$ python3 -q
>>> import numpy as np
>>> np.set_printoptions(precision=1, suppress=True, linewidth=120, sign=" ")
>>> rd = lambda a: np.round(a, 1) + 0
>>> arr = np.load("m.npy")
>>> arr
array([[ 0,  0,  0,  0,  0,  0,  0,  0,  0,  0],
       [ 0,  0,  0,  0,  0,  0,  0,  0,  0,  3],
       [ 0,  0,  0,  0,  0,  0,  1,  0,  0,  0],
       [ 0,  0,  0,  0,  0,  1,  0,  0,  0,  0],
       [ 0,  0,  0,  2,  0,  0,  0,  0,  0,  0],
       [ 0, -3,  0,  0,  0,  0,  0,  0,  0,  0],
       [ 0,  0,  0,  0,  0,  0,  0,  0,  3,  0],
       [ 0,  0,  0,  0,  0,  0,  0, -1,  0,  0],
       [-2,  0,  0,  0,  0,  0,  0,  0,  0,  0],
       [ 0,  0, -3,  0,  0,  0,  0,  0,  0,  0]])
>>> rank = np.linalg.matrix_rank(arr)
>>> rank
np.int64(9)
>>> null = np.linalg.svd(arr)[2][rank:].T
>>> [int(np.linalg.matrix_rank(arr[:i])) for i in range(1, len(arr) + 1)]
[0, 1, 2, 3, 4, 5, 6, 7, 8, 9]
>>> [int(np.linalg.matrix_rank(np.delete(arr, i, axis=0))) for i in range(10)]
[9, 8, 8, 8, 8, 8, 8, 8, 8, 8]
>>> arr @ null
array([[ 0.],
       [ 0.],
       [ 0.],
       [ 0.],
       [ 0.],
       [ 0.],
       [ 0.],
       [ 0.],
       [ 0.],
       [ 0.]])
>>> rng = np.random.default_rng(1832)
>>> other = arr + rng.integers(-2, 3, (10, 9)) @ rng.integers(-2, 3, (9, 10))
>>> other
array([[  4,   1,  -9,   9,  -6,  -1,   2,  -2,  -3,   7],
       [ -8,   4,   4,  -2,  -4,  -3,   2, -11,  -8,  -1],
       [ -4,   3,   9,   5,  -2,   1,   2,  -6,  -6,  -1],
       [  6,  -1,   2,  10,  -8,   6,   2,   6,   4,   3],
       [ 12, -15,  -3,   7,  -1,   4,   5,   7,  -2,   6],
       [ -1,  -3,   2,  -5,  -1,   5,   6,   1,   5,  -3],
       [  7,  -7,  -7,   5,  -2,   0,  -2,   6,   1,   8],
       [ -8,   6,   7, -11,  12,  -2,   0,  -3,   8, -10],
       [  2,   3,  -8,  10,  -2,  -7,  -4,  -2,  -2,   5],
       [  4,   1, -13,   2,  -3,   8,   6,   5,   6,   4]])
>>> other - arr
array([[  4,   1,  -9,   9,  -6,  -1,   2,  -2,  -3,   7],
       [ -8,   4,   4,  -2,  -4,  -3,   2, -11,  -8,  -4],
       [ -4,   3,   9,   5,  -2,   1,   1,  -6,  -6,  -1],
       [  6,  -1,   2,  10,  -8,   5,   2,   6,   4,   3],
       [ 12, -15,  -3,   5,  -1,   4,   5,   7,  -2,   6],
       [ -1,   0,   2,  -5,  -1,   5,   6,   1,   5,  -3],
       [  7,  -7,  -7,   5,  -2,   0,  -2,   6,  -2,   8],
       [ -8,   6,   7, -11,  12,  -2,   0,  -2,   8, -10],
       [  4,   3,  -8,  10,  -2,  -7,  -4,  -2,  -2,   5],
       [  4,   1, -10,   2,  -3,   8,   6,   5,   6,   4]])
>>> rd(np.linalg.svd(other - arr, compute_uv=False))
array([ 42.3,  25.8,  17.7,  16.4,  12.1,   6.3,   4.5,   1.4,   0.9,   0. ])
>>> W1 = np.array([[0, 1, 0, -1, -3, -3],
...     [0, -2, -2, 3, -2, 3],
...     [1, -1, 0, 3, 3, 0],
...     [-3, -2, 0, 1, 0, 2],
...     [-2, 1, 3, 1, 1, 3],
...     [-3, -3, 1, -1, -3, -1],
...     [0, 1, -2, 3, 1, -1],
...     [3, 0, -1, -1, 1, -3],
...     [2, 2, -3, -3, -1, 1],
...     [-3, -3, 1, -2, 1, 2]])
>>> b = np.array([-2, -2, -2, 0, 3, 3])
>>> H = np.maximum(other @ W1 + b, 0)
>>> np.linalg.matrix_rank(H)
np.int64(6)
>>> H
array([[  0,   0,   0,   0,   0,  10],
       [  0,   0,   5,  72,  34,  47],
       [  0,   0,   6,  74,  32,  35],
       [  0,   0,   0,   0,   0,   0],
       [  0,   0,  24,   0,   0,   0],
       [ 24,  20,   0,   0,   1,   0],
       [  0,   0,   9,   0,   0,   0],
       [ 57,  57,   0,  49,  33,  58],
       [  0,   0,   0,   0,   0,  45],
       [  0,   0,   0,   0,   0,   0]])
>>> basis = np.array([[0, 3], [3, 5], [5, 2], [3, 3], [3, 2], [5, 5]])
>>> (H @ basis).round(6).argmax(axis=1)
array([ 0,  0,  0,  0,  0,  1,  0,  1,  0,  0])
>>> W1 @ basis
array([[-24, -19],
       [  2,   6],
       [ 15,  13],
       [  7,  -6],
       [ 39,  25],
       [-21, -36],
       [  0,   7],
       [-20,  -9],
       [-16,   4],
       [  3, -16]])
>>> Uu, sig, Vh = np.linalg.svd(arr)
>>> vecs = Vh[:(sig > 1e-8).sum()]
>>> x = arr[7] + -1 * arr[1] + rng.integers(2) * np.eye(10)[8]
>>> x
array([ 0.,  0.,  0.,  0.,  0.,  0.,  0., -1.,  0., -3.])
>>> np.diag(vecs.T @ vecs)
array([ 1.,  1.,  1.,  1.,  0.,  1.,  1.,  1.,  1.,  1.])
>>> W0 = np.loadtxt("case17.csv", delimiter=",")
>>> W0
array([[ 4.,  0.,  0.,  0.,  0.,  0.,  0.,  0.,  0.],
       [ 0.,  1.,  0.,  0.,  0.,  0.,  0.,  0.,  0.],
       [ 0.,  0.,  1.,  0.,  0.,  0.,  0.,  0.,  0.],
       [ 0.,  0.,  0.,  7.,  0.,  0.,  0.,  0.,  0.],
       [ 0.,  0.,  0.,  0.,  6.,  0.,  0.,  0.,  0.],
       [ 0.,  0.,  0.,  0.,  0.,  0.,  0.,  0.,  0.],
       [ 0.,  0.,  0.,  0.,  0.,  0.,  7.,  0.,  0.],
       [ 0.,  0.,  0.,  0.,  0.,  0.,  0.,  1.,  0.],
       [ 0.,  0.,  0.,  0.,  0.,  0.,  0.,  0.,  0.]])
>>> w, vecs = np.linalg.eigh(W0)
>>> rd(np.linalg.eigvalsh(W0 + 4 * np.eye(9)))
array([  4.,   4.,   5.,   5.,   5.,   8.,  10.,  11.,  11.])
>>> np.unique(w.round(6) + 0, return_counts=True)[1]
array([ 2,  3,  1,  1,  2])
>>> w.sum(), np.trace(W0)
(np.float64(27.0), np.float64(27.0))
>>> rd(np.linalg.eigvalsh(W0 @ W0))
array([  0.,   0.,   1.,   1.,   1.,  16.,  36.,  49.,  49.])
>>> vecs.T @ W0 @ vecs
array([[ 0.,  0.,  0.,  0.,  0.,  0.,  0.,  0.,  0.],
       [ 0.,  0.,  0.,  0.,  0.,  0.,  0.,  0.,  0.],
       [ 0.,  0.,  1.,  0.,  0.,  0.,  0.,  0.,  0.],
       [ 0.,  0.,  0.,  1.,  0.,  0.,  0.,  0.,  0.],
       [ 0.,  0.,  0.,  0.,  1.,  0.,  0.,  0.,  0.],
       [ 0.,  0.,  0.,  0.,  0.,  4.,  0.,  0.,  0.],
       [ 0.,  0.,  0.,  0.,  0.,  0.,  6.,  0.,  0.],
       [ 0.,  0.,  0.,  0.,  0.,  0.,  0.,  7.,  0.],
       [ 0.,  0.,  0.,  0.,  0.,  0.,  0.,  0.,  7.]])
>>> rd(np.linalg.svd(W0, compute_uv=False))
array([ 7.,  7.,  6.,  4.,  1.,  1.,  1.,  0.,  0.])
>>> vecs.T @ vecs
array([[ 1.,  0.,  0.,  0.,  0.,  0.,  0.,  0.,  0.],
       [ 0.,  1.,  0.,  0.,  0.,  0.,  0.,  0.,  0.],
       [ 0.,  0.,  1.,  0.,  0.,  0.,  0.,  0.,  0.],
       [ 0.,  0.,  0.,  1.,  0.,  0.,  0.,  0.,  0.],
       [ 0.,  0.,  0.,  0.,  1.,  0.,  0.,  0.,  0.],
       [ 0.,  0.,  0.,  0.,  0.,  1.,  0.,  0.,  0.],
       [ 0.,  0.,  0.,  0.,  0.,  0.,  1.,  0.,  0.],
       [ 0.,  0.,  0.,  0.,  0.,  0.,  0.,  1.,  0.],
       [ 0.,  0.,  0.,  0.,  0.,  0.,  0.,  0.,  1.]])
